>>> import numpy as np
>>> np.set_printoptions(suppress=True, linewidth=120)
>>> def rd(a):
...     return np.round(a, 1) + 0
... 
>>> arr = np.load("out15.npy")
>>> print(arr)
[[ 2. -2.  2. -2. -1. -1.  0.  0. -1.  0.  1.  2.  3.]
 [ 1. -2.  1. -2. -1. -2.  0.  0. -1. -1.  3.  0.  1.]
 [ 0.  1.  1. -1. -1.  0. -1.  0. -1.  2.  0.  2.  0.]
 [ 0.  1. -2. -2.  1. -2.  0.  1.  2.  1.  3.  3.  0.]
 [ 1. -2.  1.  0. -1. -1.  1.  2.  1. -1.  2.  2.  3.]
 [ 0.  1. -2. -1.  1.  0. -1. -1.  2. -1.  3.  2.  1.]
 [-1. -2.  0.  2.  0.  2.  1.  0.  2. -2.  0.  0.  2.]
 [ 2.  1.  2.  1.  2. -1. -2. -2.  0. -2.  2.  2.  2.]
 [-2.  2. -1. -2.  1. -2. -2.  2. -1.  0.  2.  2.  0.]
 [ 2.  2. -2.  1.  1.  1. -2.  1. -2. -2.  0.  2.  3.]
 [ 0.  0.  0.  0.  0.  0.  0.  0.  0.  0.  1. -4. -1.]
 [ 0.  0.  0.  0.  0.  0.  0.  0.  0.  0. -3. -4. -4.]
 [ 0.  0.  0.  0.  0.  0.  0.  0.  0.  0.  3. -4.  0.]]
>>> f, r1 = arr[10], arr[3]
>>> print(f @ r1)
-9.0
>>> pr = (f @ r1) / (f @ f) * f
>>> print(np.linalg.matrix_rank(np.outer(f, r1)))
1
>>> M2 = np.linalg.inv(arr)
>>> print(np.allclose(M2, arr.T))
False
>>> print(rd(np.linalg.det(arr) * np.linalg.det(M2)))
1.0
>>> print(rd(np.linalg.slogdet(arr)[0]))
1.0
>>> M2 = arr / np.sqrt((arr ** 2).mean(axis=1, keepdims=True))
>>> print(np.linalg.matrix_rank(arr - arr.mean(axis=1, keepdims=True)))
12
>>> print(np.linalg.matrix_rank(M2) == np.linalg.matrix_rank(arr))
True
>>> X = np.load("dump.npy")
>>> print(X)
[[3. 1. 1. 1. 1. 1. 1. 1. 1. 1. 1.]
 [1. 3. 1. 1. 1. 1. 1. 1. 1. 1. 1.]
 [1. 1. 3. 1. 1. 1. 1. 1. 1. 1. 1.]
 [1. 1. 1. 3. 1. 1. 1. 1. 1. 1. 1.]
 [1. 1. 1. 1. 3. 1. 1. 1. 1. 1. 1.]
 [1. 1. 1. 1. 1. 3. 1. 1. 1. 1. 1.]
 [1. 1. 1. 1. 1. 1. 3. 1. 1. 1. 1.]
 [1. 1. 1. 1. 1. 1. 1. 3. 1. 1. 1.]
 [1. 1. 1. 1. 1. 1. 1. 1. 3. 1. 1.]
 [1. 1. 1. 1. 1. 1. 1. 1. 1. 3. 1.]
 [1. 1. 1. 1. 1. 1. 1. 1. 1. 1. 3.]]
>>> # symmetric, so the eigenvalues are real
>>> vec = np.array([0, 0, -1, 3, 1, 1, 1, 2, 0, 3, -2, 2, -1])
>>> rhs = arr @ vec
>>> coef, lr = np.zeros(13), 1 / np.linalg.norm(arr, 2) ** 2
>>> for i in range(200):
...     coef -= lr * arr.T @ (arr @ coef - rhs)
...     if i % 50 == 0: print(i, round(np.linalg.norm(arr @ coef - rhs), 1))
... 
0 20.9
50 1.6
100 0.9
150 0.7
>>> print(rd(np.linalg.cond(arr)))
193.5
>>> vec = np.array([9, 6, 2, 0, 1, 2, 0, 9, 6, 5, 7])
>>> rhs = X @ vec
>>> print(rhs)
[65. 59. 51. 47. 49. 51. 47. 65. 59. 57. 61.]
>>> print(rd(np.linalg.solve(X.T, X[6])))
[0. 0. 0. 0. 0. 0. 1. 0. 0. 0. 0.]
>>> print(rd(np.linalg.solve(X, rhs + X[:, 3])))
[9. 6. 2. 1. 1. 2. 0. 9. 6. 5. 7.]
>>> print(rd(np.linalg.solve(X, rhs)))
[9. 6. 2. 0. 1. 2. 0. 9. 6. 5. 7.]
>>> vec = np.ones(11)
>>> for _ in range(6):
...     vec = X @ vec
...     vec /= np.linalg.norm(vec)
...     print(round(vec @ X @ vec, 1))
... 
13.0
13.0
13.0
13.0
13.0
13.0
>>> print(rd(np.linalg.eigvalsh(X)[-1]))
13.0
>>> print(rd(vec))
[0.3 0.3 0.3 0.3 0.3 0.3 0.3 0.3 0.3 0.3 0.3]
>>> q, V = np.linalg.qr(X[:, :7])[0], np.linalg.qr(X[:, 7:])[0]
>>> s = np.linalg.svd(q.T @ V, compute_uv=False)
>>> print((s > 0.9).sum())
1
>>> print(rd(np.linalg.norm(q @ q.T - V @ V.T, 2)))
1.0
>>> print(rd(s))
[1. 0. 0. 0.]
>>> E = np.load("a.npy")
>>> print(rd(E))
[[-0.8 -3.5 -3.   0.4]
 [-1.   1.6 -0.1  1.8]
 [ 0.1  1.2  0.8  0.1]
 [ 0.3  2.   1.5  0. ]
 [-0.4  1.   0.2  0.8]]
>>> # rows and columns are dependent
>>> f, r1 = E[2], E[0]
>>> print(rd(f @ f))
2.1
>>> pr = (f @ r1) / (f @ f) * f
>>> print(rd((r1 - pr) @ f))
0.0
>>> print(np.linalg.matrix_rank(np.outer(f, r1)))
1
>>> print(np.allclose(E[:-1].T @ np.linalg.lstsq(E[:-1].T, E[-1])[0], E[-1]))
True
>>> print(np.unique(E.round(6), axis=0).shape)
(5, 4)
>>> M2 = E / np.sqrt((E ** 2).mean(axis=1, keepdims=True))
>>> print(rd(M2[2]))
[0.1 1.6 1.1 0.2]
>>> print(np.linalg.matrix_rank(M2) == np.linalg.matrix_rank(E))
True
>>> print(rd(E - E.mean(axis=1, keepdims=True)))
[[ 0.9 -1.7 -1.3  2.1]
 [-1.6  1.  -0.6  1.2]
 [-0.5  0.6  0.3 -0.4]
 [-0.7  1.   0.6 -0.9]
 [-0.8  0.6 -0.2  0.5]]
>>> left, s, Vh = np.linalg.svd(E)
>>> V = Vh[:(s > 1e-8).sum()]
>>> rng = np.random.default_rng(37787)
>>> vec = E[4] + 5 * E[3] + rng.integers(2) * np.eye(4)[3]
>>> print(rd(vec))
[ 1.  11.1  7.9  1.1]
>>> print(rd(np.linalg.norm(vec - V.T @ V @ vec)))
0.0
>>> left, s, Vh = np.linalg.svd(E)
>>> print(np.argmax(s[:-1] / (s[1:] + 1e-6)) + 1)
2
>>> print(rd(s))
[5.6 2.7 0.  0. ]
>>> M2 = left[:, :2] @ np.diag(s[:2]) @ Vh[:2]
>>> print(np.linalg.matrix_rank(E, rtol=0.05))
2
>>> print(np.linalg.matrix_rank(M2))
2
>>> W0 = np.arange(42).reshape(7, 6) + -2
>>> print(W0)
[[-2 -1  0  1  2  3]
 [ 4  5  6  7  8  9]
 [10 11 12 13 14 15]
 [16 17 18 19 20 21]
 [22 23 24 25 26 27]
 [28 29 30 31 32 33]
 [34 35 36 37 38 39]]
>>> # null space of dimension 4
>>> print(np.abs(np.diag(np.linalg.qr(W0)[1])) > 1e-9)
[ True  True False False False False]
>>> print(np.allclose(W0[:-1].T @ np.linalg.lstsq(W0[:-1].T, W0[-1])[0], W0[-1]))
True
>>> print(rd(W0 @ np.linalg.pinv(W0) @ W0))
[[-2. -1.  0.  1.  2.  3.]
 [ 4.  5.  6.  7.  8.  9.]
 [10. 11. 12. 13. 14. 15.]
 [16. 17. 18. 19. 20. 21.]
 [22. 23. 24. 25. 26. 27.]
 [28. 29. 30. 31. 32. 33.]
 [34. 35. 36. 37. 38. 39.]]
>>> left, s, Vh = np.linalg.svd(W0)
>>> V = Vh[:(s > 1e-8).sum()]
>>> vec = W0[2] + 3 * W0[6] + rng.integers(2) * np.eye(6)[0]
>>> print(vec)
[113. 116. 120. 124. 128. 132.]
>>> print(rd(np.diag(V.T @ V)))
[0.5 0.3 0.2 0.2 0.3 0.5]
>>> print(np.allclose(V.T @ V @ vec, vec))
False
>>> f, r1 = W0[0], W0[2]
>>> print(f @ r1)
55
>>> print(f @ f)
19
>>> pr = (f @ r1) / (f @ f) * f
>>> print(np.linalg.matrix_rank(np.outer(f, r1)))
1
>>> print(rd(r1 - pr))
[15.8 13.9 12.  10.1  8.2  6.3]
>>> print(np.linalg.cond(W0) > 100)
True
>>> print([round(float(x), 1) for x in np.linalg.svd(W0, compute_uv=False)[:3]])
[143.2, 6.0, 0.0]
>>> print(np.linalg.matrix_rank(W0, rtol=0.1))
1
>>> left, s, Vh = np.linalg.svd(W0)
>>> print(np.argmax(s[:-1] / (s[1:] + 1e-6)) + 1)
2
>>> print(rd(s))
[143.2   6.    0.    0.    0.    0. ]
>>> M2 = left[:, :2] @ np.diag(s[:2]) @ Vh[:2]
>>> print(rd(M2))
[[-2. -1.  0.  1.  2.  3.]
 [ 4.  5.  6.  7.  8.  9.]
 [10. 11. 12. 13. 14. 15.]
 [16. 17. 18. 19. 20. 21.]
 [22. 23. 24. 25. 26. 27.]
 [28. 29. 30. 31. 32. 33.]
 [34. 35. 36. 37. 38. 39.]]
>>> print(rd(np.linalg.norm(W0 - M2, 2)), rd(s[2]))
0.0 0.0
>>> print(np.linalg.matrix_rank(W0, rtol=0.05))
1
>>> print(np.linalg.matrix_rank(M2))
2
>>> K = np.load("m.npy")
>>> print(K)
[[-2.8 -1.8 -0.3  2.1 -6.4 -7.2]
 [ 5.3 12.9  2.2  2.  -1.1 -1.5]
 [-2.1 -2.   5.   1.2 -3.6 -7.8]
 [-0.1  0.5 -0.1  0.2 -0.8 -1. ]
 [-0.3  4.9 -5.2  3.4 -8.8 -5.7]
 [ 2.4  7.9  0.7  2.2 -3.6 -3.6]
 [ 2.1  8.5  4.2  2.7 -4.9 -7.4]
 [ 0.2  4.2  3.6  2.4 -5.1 -7.8]
 [-3.5 -2.5 -1.8  2.1 -7.3 -7. ]
 [ 2.1  4.7  3.   0.4  0.1 -1.3]
 [-1.8  2.7 -1.5  3.3 -9.1 -8.8]
 [-3.1 -1.5 -6.5  2.3 -8.1 -5.1]
 [-0.1  4.1 -8.5  2.4 -6.5 -0.9]
 [-0.7  2.4 -0.4  2.1 -5.  -4.9]
 [ 0.9  6.2  1.1  2.6 -4.9 -5.3]
 [ 0.1  1.1  5.9  0.8 -1.2 -5.3]
 [-3.  -1.8 -6.3  1.9 -7.  -3.8]
 [ 1.8  7.9  1.5  2.6 -4.6 -5.5]
 [ 0.4  5.4 -0.7  2.5 -5.8 -5.4]
 [-1.3 -0.3  2.5  1.2 -3.4 -5.4]
 [ 3.   7.7  6.2  1.5 -0.8 -4.5]
 [-3.  -5.   1.9  0.5 -2.7 -5. ]
 [-0.6  4.5 -7.8  3.1 -8.7 -3.9]
 [ 2.1  5.1  2.9  1.1 -0.8 -2.3]
 [-3.2 -0.9 -3.1  3.  -9.3 -8.3]]
>>> Z = K[[20, 15]].astype(float)
>>> for _ in range(4):
...     z = np.linalg.norm(K[:, None] - Z, axis=-1).argmin(axis=1)
...     Z = np.array([K[z == j].mean(axis=0) for j in range(2)])
... 
>>> print(z)
[1 0 1 1 1 0 0 0 1 0 1 1 1 1 0 0 1 0 0 1 0 1 1 0 1]
>>> print(rd(Z))
[[ 1.9  6.5  2.8  1.9 -3.  -4.5]
 [-1.8  0.2 -2.3  2.1 -6.2 -5.3]]
>>> print(np.abs(Z[1] - Z[0]).argmax())
1
